In [1]: import numpy as np

In [2]: np.set_printoptions(suppress=True, linewidth=120)

In [3]: def rd(a):
   ...:     return np.round(a, 1) + 0
   ...: 

In [4]: O, _ = np.linalg.qr(np.array([[-1.3], [1.1], [0.3]]))

In [5]: mat = O @ O.T

In [6]: print(rd(mat))
[[ 0.6 -0.5 -0.1]
 [-0.5  0.4  0.1]
 [-0.1  0.1  0. ]]

In [7]: rk = np.linalg.matrix_rank(mat)

In [8]: print(rk)
1

In [9]: N = np.linalg.svd(mat)[2][rk:].T

In [10]: print(rd(N @ N.T))
[[ 0.4  0.5  0.1]
 [ 0.5  0.6 -0.1]
 [ 0.1 -0.1  1. ]]

In [11]: print([int(np.linalg.matrix_rank(mat[:, :j + 1])) for j in range(3)])
[1, 1, 1]

In [12]: print([int(np.linalg.matrix_rank(mat[:i])) for i in range(1, len(mat) + 1)])
[1, 1, 1]

In [13]: print(np.allclose(mat @ N, 0))
True

In [14]: r0, v = mat[1], mat[2]

In [15]: print(rd(r0 @ v))
0.1

In [16]: p = (r0 @ v) / (r0 @ r0) * r0

In [17]: print(rd(np.outer(r0, v)))
[[ 0.1 -0.1  0. ]
 [-0.1  0.   0. ]
 [ 0.   0.   0. ]]

In [18]: print(v - p)
[0. 0. 0.]

In [19]: print((v - p) @ r0)
0.0

In [20]: print(np.linalg.matrix_rank(np.outer(r0, v)))
1

In [21]: print(np.linalg.cond(mat) > 100)
True

In [22]: print([round(float(x), 1) for x in np.linalg.svd(mat, compute_uv=False)[:3]])
[1.0, 0.0, 0.0]

In [23]: print(np.argsort(-np.linalg.norm(mat, axis=0).round(6), kind="stable")[:3])
[0 1 2]

In [24]: P = np.triu(np.array([[3, 0, 2], [-3, -2, 1], [2, -2, 1]]), 1) + np.eye(3)

In [25]: Y = P @ mat @ np.linalg.inv(P)

In [26]: print(rd(np.linalg.det(Y)))
0.0

In [27]: print(rd(Y))
[[ 0.3 -0.3 -0.4]
 [-0.6  0.5  0.8]
 [-0.1  0.1  0.2]]

In [28]: print(np.trace(Y), np.trace(mat))
1.0 1.0

In [29]: left, s, VT = np.linalg.svd(mat)

In [30]: evecs = VT[:(s > 1e-8).sum()]

In [31]: rng = np.random.default_rng(471873)

In [32]: x = mat[1] + 5 * mat[0] + rng.integers(2) * np.eye(3)[1]

In [33]: print(rd(x))
[ 2.3 -1.  -0.5]

In [34]: print(rd(np.diag(evecs.T @ evecs)))
[0.6 0.4 0. ]

In [35]: print(np.allclose(evecs.T @ evecs @ x, x))
False

In [36]: print(rd(evecs.T @ evecs))
[[ 0.6 -0.5 -0.1]
 [-0.5  0.4  0.1]
 [-0.1  0.1  0. ]]

In [37]: print(rd(np.linalg.norm(x - evecs.T @ evecs @ x)))
0.8

In [38]: X = np.load("arr.npy")

In [39]: print(rd(X))
[[-1.8 17.9]
 [-3.6 -8.9]]

In [40]: C2 = X.T @ X

In [41]: print(rd(np.linalg.svd(X, compute_uv=False) ** 2))
[400.  16.]

In [42]: print(rd(np.trace(C2)), rd((X ** 2).sum()))
416.0 416.0

In [43]: print(rd(C2))
[[ 16.   0.]
 [  0. 400.]]

In [44]: print(np.allclose(C2, C2.T))
True

In [45]: idx = rng.permutation(2)

In [46]: print(idx)
[0 1]

In [47]: Y = X[idx][:, idx]

In [48]: print(rd(np.sort(np.abs(np.linalg.eigvals(Y)))))
[8.9 8.9]

In [49]: print(rd(np.diag(Y)))
[-1.8 -8.9]

In [50]: print(np.allclose(Y, X))
True

In [51]: O = X.astype(float).copy()

In [52]: for j in range(2):
    ...:     O[:, j] -= O[:, :j] @ (O[:, :j].T @ O[:, j])
    ...:     O[:, j] /= np.linalg.norm(O[:, j])
    ...: 

In [53]: print(rd(O.T @ O))
[[1. 0.]
 [0. 1.]]

In [54]: print(rd(O.T @ X))
[[ 4.  0.]
 [ 0. 20.]]

In [55]: J = np.load("x.npy")

In [56]: print(J)
[[0 1 1]
 [1 0 0]
 [1 0 0]]

In [57]: rk = np.linalg.matrix_rank(J)

In [58]: print(rk)
2

In [59]: N = np.linalg.svd(J)[2][rk:].T

In [60]: print(np.allclose(J @ N, 0))
True

In [61]: print([int(np.linalg.matrix_rank(np.delete(J, i, axis=0))) for i in range(3)])
[1, 2, 2]

In [62]: print([int(np.linalg.matrix_rank(J[:, :j + 1])) for j in range(3)])
[1, 2, 2]

In [63]: def softmax(z):
    ...:     e = np.exp(z - z.max(axis=-1, keepdims=True))
    ...:     return e / e.sum(axis=-1, keepdims=True)
    ...: 

In [64]: print(rd(softmax(J[1])))
[0.6 0.2 0.2]

In [65]: print(rd(softmax(10 * J[1])))
[1. 0. 0.]

In [66]: S = J @ J.T / np.sqrt(3)

In [67]: print(rd(softmax(S)))
[[0.6 0.2 0.2]
 [0.2 0.4 0.4]
 [0.2 0.4 0.4]]

In [68]: print(rd(softmax(S + np.triu(np.full(S.shape, -np.inf), 1))))
[[1.  0.  0. ]
 [0.4 0.6 0. ]
 [0.2 0.4 0.4]]

In [69]: m1 = np.array([[-1, 0, -2, -1], [2, -1, -1, -3], [1, -1, 1, 3]])

In [70]: print(m1)
[[-1  0 -2 -1]
 [ 2 -1 -1 -3]
 [ 1 -1  1  3]]

In [71]: Y = np.array([[1, 3], [-1, -1], [-1, 2], [0, 2]])

In [72]: print(np.linalg.matrix_rank(m1 @ Y))
2

In [73]: print(np.einsum("ik,kj->ij", m1, Y))
[[ 1 -9]
 [ 4 -1]
 [ 1 12]]

In [74]: print(Y.T @ m1.T)
[[ 1  4  1]
 [-9 -1 12]]

In [75]: Y @ m1
ValueError: matmul: Input operand 1 has a mismatch in its core dimension 0, with gufunc signature (n?,k),(k,m?)->(n?,m?) (size 3 is different from 2)


In [76]: left, s, VT = np.linalg.svd(m1, full_matrices=False)

In [77]: print(rd(left.T @ m1 @ VT.T))
[[4.8 0.  0. ]
 [0.  2.8 0. ]
 [0.  0.  1.5]]

In [78]: print(rd(np.cumsum(s ** 2) / np.sum(s ** 2)))
[0.7 0.9 1. ]

In [79]: print(rd(VT @ VT.T))
[[1. 0. 0.]
 [0. 1. 0.]
 [0. 0. 1.]]

In [80]: print(np.abs(left[:, 0]).round(6).argmax())
1

In [81]: print(rd(np.sqrt((s ** 2).sum())), rd(np.linalg.norm(m1)))
5.7 5.7

In [82]: print((s > 1e-8).sum())
3

In [83]: print(rd(left.T @ left))
[[1. 0. 0.]
 [0. 1. 0.]
 [0. 0. 1.]]

In [84]: print(rd(np.abs(VT[0])))
[0.1 0.  0.4 0.9]

In [85]: Y = np.array([[-4, 9, -9], [2, -1, 2]])

In [86]: W2 = np.kron(Y, m1)

In [87]: print(W2)
[[  4   0   8   4  -9   0 -18  -9   9   0  18   9]
 [ -8   4   4  12  18  -9  -9 -27 -18   9   9  27]
 [ -4   4  -4 -12   9  -9   9  27  -9   9  -9 -27]
 [ -2   0  -4  -2   1   0   2   1  -2   0  -4  -2]
 [  4  -2  -2  -6  -2   1   1   3   4  -2  -2  -6]
 [  2  -2   2   6  -1   1  -1  -3   2  -2   2   6]]

In [88]: print(np.linalg.matrix_rank(W2))
6

In [89]: print(W2.shape)
(6, 12)

In [90]: print(W2.ravel(order="F"))
[  4  -8  -4  -2   4   2   0   4   4   0  -2  -2   8   4  -4  -4  -2   2   4  12 -12  -2  -6   6  -9  18   9   1  -2
  -1   0  -9  -9   0   1   1 -18  -9   9   2   1  -1  -9 -27  27   1   3  -3   9 -18  -9  -2   4   2   0   9   9   0
  -2  -2  18   9  -9  -4  -2   2   9  27 -27  -2  -6   6]

In [91]: T = W2.reshape(6, 2, -1)

In [92]: print(np.einsum("ihd,jhd->hij", T, T).shape)
(2, 6, 6)

In [93]: print(T[:, 0])
[[  4   0   8   4  -9   0]
 [ -8   4   4  12  18  -9]
 [ -4   4  -4 -12   9  -9]
 [ -2   0  -4  -2   1   0]
 [  4  -2  -2  -6  -2   1]
 [  2  -2   2   6  -1   1]]

In [94]: M = np.load("mat.npy")

In [95]: print(M)
[[ 15.5 -10.6  27.9]
 [ 10.8  -5.3  18.9]
 [  7.8  -2.2  13. ]
 [  6.2  -0.6   9.7]
 [  1.3   1.    0. ]
 [  1.2   0.9  -0.1]
 [  0.8   0.6  -0.2]
 [ -1.2  -0.3   0.7]
 [ -2.2  -0.1   1.2]
 [ -3.4   0.4   1.7]
 [ -7.    2.6   2.7]
 [ -7.8   3.2   2.8]
 [ -9.4   4.5   3. ]
 [-19.6  13.9   2.4]
 [-30.8  25.6   0.1]
 [-33.9  28.9  -0.8]]

In [96]: C2 = np.cov(M, rowvar=False)

In [97]: print(rd(C2))
[[ 189.1 -139.1   71.2]
 [-139.1  108.3  -47.5]
 [  71.2  -47.5   66.9]]

In [98]: print(rd(np.median(M, axis=0)))
[-1.7  0.8  2. ]

In [99]: print(rd(np.corrcoef(M[:, 1], M[:, 2])[0, 1]))
-0.6

In [100]: Y = np.c_[M[:, :1] @ np.array([[3]]), np.array([-1, -3, -2, 3, -3, 2, 1, 1, -3, 2, 0, 0, 1, -3, -3, 0])]

In [101]: print(rd(Y))
[[  46.5   -1. ]
 [  32.4   -3. ]
 [  23.4   -2. ]
 [  18.6    3. ]
 [   3.9   -3. ]
 [   3.6    2. ]
 [   2.4    1. ]
 [  -3.6    1. ]
 [  -6.6   -3. ]
 [ -10.2    2. ]
 [ -21.     0. ]
 [ -23.4    0. ]
 [ -28.2    1. ]
 [ -58.8   -3. ]
 [ -92.4   -3. ]
 [-101.7    0. ]]

In [102]: print(rd(np.linalg.norm(np.linalg.qr(M)[0].T @ Y, axis=0) ** 2 / ((Y ** 2).sum(axis=0) + 1e-12)))
[1.  0.2]

In [103]: print(rd(np.linalg.lstsq(M, Y[:, 0])[0]))
[3. 0. 0.]

In [104]: print(rd(np.linalg.norm(Y - M @ np.linalg.lstsq(M, Y)[0], axis=0)))
[0.  7.6]

In [105]: idx = rng.permutation(3)

In [106]: print(idx)
[0 2 1]

In [107]: Y = mat[idx][:, idx]

In [108]: print(rd(np.sort(np.abs(np.linalg.eigvals(Y)))))
[0. 0. 1.]

In [109]: print(rd(np.diag(Y)))
[0.6 0.  0.4]

In [110]: W2 = M[[4, 13]].astype(float)

In [111]: for _ in range(7):
     ...:     idx = np.linalg.norm(M[:, None] - W2, axis=-1).argmin(axis=1)
     ...:     W2 = np.array([M[idx == j].mean(axis=0) for j in range(2)])
     ...: 

In [112]: print(idx)
[0 0 0 0 0 0 0 0 0 0 0 0 0 1 1 1]

In [113]: print(np.bincount(idx))
[13  3]

In [114]: T = np.stack([M, -2 * M, M[::-1]])

In [115]: print(rd(np.linalg.norm(T, axis=(1, 2))))
[ 80.4 160.8  80.4]

In [116]: print(T.shape)
(3, 16, 3)

In [117]: print((T @ M.T).shape)
(3, 16, 16)

In [118]: print(np.linalg.matrix_rank(T.reshape(3, -1)))
2

In [119]: A = np.load("w.npy")

In [120]: print(A)
[[-6 -1  7]
 [ 0 -8 -9]
 [ 0  0 -9]]

In [121]: Y = np.linalg.inv(A)

In [122]: print(rd(np.linalg.inv(Y)))
[[-6. -1.  7.]
 [ 0. -8. -9.]
 [ 0.  0. -9.]]

In [123]: print(rd(A @ Y))
[[1. 0. 0.]
 [0. 1. 0.]
 [0. 0. 1.]]

In [124]: print((np.abs(Y) > 1e-9).astype(int))
[[1 1 1]
 [0 1 1]
 [0 0 1]]

In [125]: x = np.array([7, 9, 9])

In [126]: rhs = A @ x

In [127]: coef, lr = np.zeros(3), 1 / np.linalg.norm(A, 2) ** 2

In [128]: for i in range(6):
     ...:     coef -= lr * A.T @ (A @ coef - rhs)
     ...:     if i % 2 == 0: print(i, round(np.linalg.norm(A @ coef - rhs), 1))
     ...: 
0 57.5
2 35.3
4 22.4

In [129]: print(rd(np.linalg.cond(A)))
4.2

In [130]: r0 = np.array([3, -2, -1])

In [131]: Y = A + np.outer(r0, np.eye(3)[2])

In [132]: print(np.linalg.matrix_rank(np.linalg.inv(Y) - np.linalg.inv(A), tol=1e-8))
1

In [133]: print(rd(np.linalg.det(Y) / np.linalg.det(A)), rd(1 + np.linalg.solve(A, r0)[2]))
1.1 1.1

In [134]: Y = A + rng.integers(-2, 3, (3, 1)) @ rng.integers(-2, 3, (1, 3))

In [135]: print(Y)
[[-2  1  9]
 [ 4 -6 -7]
 [ 2  1 -8]]

In [136]: print(Y - A)
[[4 2 2]
 [4 2 2]
 [2 1 1]]

In [137]: print(rd(np.linalg.svd(Y - A, compute_uv=False)))
[7.3 0.  0. ]

In [138]: Y = A[0, 0] * A[1:] - np.outer(A[1:, 0], A[0])

In [139]: print(Y)
[[ 0 48 54]
 [ 0  0 54]]

In [140]: print(np.linalg.matrix_rank(Y), np.linalg.matrix_rank(A))
2 3

In [141]: print(A[:, 0] / A[0, 0])
[ 1. -0. -0.]

In [142]: W0 = np.loadtxt("sample3.csv", delimiter=",")

In [143]: print(W0)
[[-1.  1.  3.]
 [ 0.  0.  0.]
 [ 0.  0.  0.]
 [ 0.  0.  0.]
 [-2. -1. -5.]
 [-5. -1.  4.]
 [-3.  0. -2.]
 [-7. -2. -1.]
 [ 4.  2. -1.]
 [ 0.  0.  0.]
 [ 0.  0.  0.]
 [ 0.  0.  0.]
 [ 0.  0.  0.]
 [-1.  1.  3.]
 [-2. -1. -5.]
 [ 0.  0.  0.]
 [ 0.  0.  0.]
 [ 0.  0.  0.]]

In [144]: O, evecs = np.linalg.qr(W0[:, :1])[0], np.linalg.qr(W0[:, 1:])[0]

In [145]: s = np.linalg.svd(O.T @ evecs, compute_uv=False)

In [146]: print(rd(np.linalg.norm(O @ O.T - evecs @ evecs.T, 2)))
1.0

In [147]: idx = W0[:, 1] > np.median(W0[:, 1])

In [148]: r0 = W0[idx].mean(axis=0) - W0[~idx].mean(axis=0)

In [149]: print(((W0 - W0.mean(axis=0)) @ r0 > 0).astype(int))
[1 1 1 1 0 1 0 0 1 1 1 1 1 1 0 1 1 1]

In [150]: print(rd(r0))
[1.9 1.7 2.3]

In [151]: print(np.argsort(-np.abs(r0).round(6), kind="stable"))
[2 0 1]

In [152]: E = np.loadtxt("test1.csv", delimiter=",")

In [153]: print(rd(E))
[[-2.2 -0.9  0.3 -1.8]
 [-1.2 -0.5 -2.4  1.3]
 [ 1.6 -0.8 -1.6 -1.8]
 [-0.4  2.7 -0.9 -0.9]]

In [154]: P = M @ np.linalg.solve(M.T @ M, M.T)

In [155]: print(rd(P @ M[:, 1]))
[-10.6  -5.3  -2.2  -0.6   1.    0.9   0.6  -0.3  -0.1   0.4   2.6   3.2   4.5  13.9  25.6  28.9]

In [156]: print(rd(np.diag(P)))
[0.6 0.3 0.2 0.2 0.  0.  0.  0.  0.  0.1 0.1 0.2 0.2 0.2 0.4 0.5]

In [157]: print(np.allclose(P @ P, P))
True

In [158]: print(rd(np.trace(P)))
3.0

In [159]: print(rd(np.linalg.eigvalsh(P)))
[0. 0. 0. 0. 0. 0. 0. 0. 0. 0. 0. 0. 0. 1. 1. 1.]
